$ python -q
>>> import numpy as np
>>> np.set_printoptions(suppress=True, linewidth=120)
>>> tidy = lambda a: np.round(a, 4) + 0
>>> feats = np.loadtxt("test6.csv", delimiter=",")
>>> print(tidy(feats))
[[-0.9961 -2.7956  0.4388]
 [ 1.8838  2.3335  0.0775]
 [ 2.4846  1.585   0.5608]
 [ 2.452   1.6458  0.5284]
 [-2.0622  1.6811 -1.3861]
 [-2.1108 -2.1183 -0.2393]
 [ 2.4813 -1.0038  1.3547]
 [-1.6957  2.0729 -1.3519]
 [-1.4193 -2.6346  0.2109]
 [ 2.2297  1.9794  0.3321]
 [ 0.7307 -2.6806  1.1317]
 [-1.5937 -2.5394  0.1081]
 [-1.6068 -2.5314  0.1001]
 [ 2.6411  1.215   0.7404]
 [ 1.3657  2.6602 -0.2414]
 [ 1.2184 -2.4339  1.2615]
 [ 0.3248  2.8866 -0.7499]
 [ 2.7821  0.3767  1.0574]
 [-2.7512 -0.7545 -0.9283]
 [-2.1455  1.572  -1.3877]
 [ 0.2785  2.8863 -0.7693]
 [-2.7509 -0.7563 -0.9276]
 [ 0.2315 -2.8304  0.9672]
 [-2.7769 -0.5093 -1.0145]]
>>> Xc = feats - feats.mean(axis=0)
>>> vecs = np.linalg.svd(Xc)[2][:2]
>>> M2 = Xc - Xc @ vecs.T @ vecs
>>> print(tidy((Xc @ vecs.T).std(axis=0)))
[2.3488 1.8658]
>>> print(tidy(M2.std(axis=0)))
[0. 0. 0.]
>>> print(tidy(np.diag(vecs.T @ vecs)))
[0.8602 0.9258 0.214 ]
>>> d = np.linalg.norm(feats[:, None] - feats[None], axis=-1)
>>> print(np.unravel_index(d.round(6).argmax(), d.shape))
(np.int64(8), np.int64(14))
>>> print(d.mean(axis=1).argmax())
6
>>> print(d[4].round(6).argsort(kind="stable")[:4])
[ 4 19  7 23]
>>> print(tidy(d[:5, :5]))
[[0.     5.8934 5.5964 5.6234 4.9505]
 [5.8934 0.     1.0746 0.9996 4.2589]
 [5.5964 1.0746 0.     0.0762 4.947 ]
 [5.6234 0.9996 0.0762 0.     4.9035]
 [4.9505 4.2589 4.947  4.9035 0.    ]]
>>> print(np.flatnonzero(d[4] < d.mean() / 2))
[ 4  7 19]
>>> print((d + 1e9 * np.eye(24)).round(6).argmin(axis=1))
[ 8  9  3  2 19 12 17  4 11  3 22 12 11  2  1 10 20 13 21  4 16 18 10 18]
>>> gram = np.cov(feats, rowvar=False)
>>> print(tidy(np.polyfit(feats[:, 0], feats[:, 1], 1)))
[ 0.3517 -0.0171]
>>> Uu, sv, vt = np.linalg.svd(feats)
>>> print(np.argmax(sv[:-1] / (sv[1:] + 1e-6)) + 1)
2
>>> M2 = Uu[:, :2] @ np.diag(sv[:2]) @ vt[:2]
>>> print(tidy(np.abs(feats - M2).max()))
0.0
>>> print(tidy(M2))
[[-0.9961 -2.7956  0.4388]
 [ 1.8838  2.3335  0.0775]
 [ 2.4846  1.585   0.5608]
 [ 2.452   1.6458  0.5284]
 [-2.0622  1.6811 -1.3861]
 [-2.1108 -2.1183 -0.2393]
 [ 2.4813 -1.0038  1.3547]
 [-1.6957  2.0729 -1.3519]
 [-1.4193 -2.6346  0.2109]
 [ 2.2297  1.9794  0.3321]
 [ 0.7307 -2.6806  1.1317]
 [-1.5937 -2.5394  0.1081]
 [-1.6068 -2.5314  0.1001]
 [ 2.6411  1.215   0.7404]
 [ 1.3657  2.6602 -0.2414]
 [ 1.2184 -2.4339  1.2615]
 [ 0.3248  2.8866 -0.7499]
 [ 2.7821  0.3767  1.0574]
 [-2.7512 -0.7545 -0.9283]
 [-2.1455  1.572  -1.3877]
 [ 0.2785  2.8863 -0.7693]
 [-2.7509 -0.7563 -0.9276]
 [ 0.2315 -2.8304  0.9672]
 [-2.7769 -0.5093 -1.0145]]
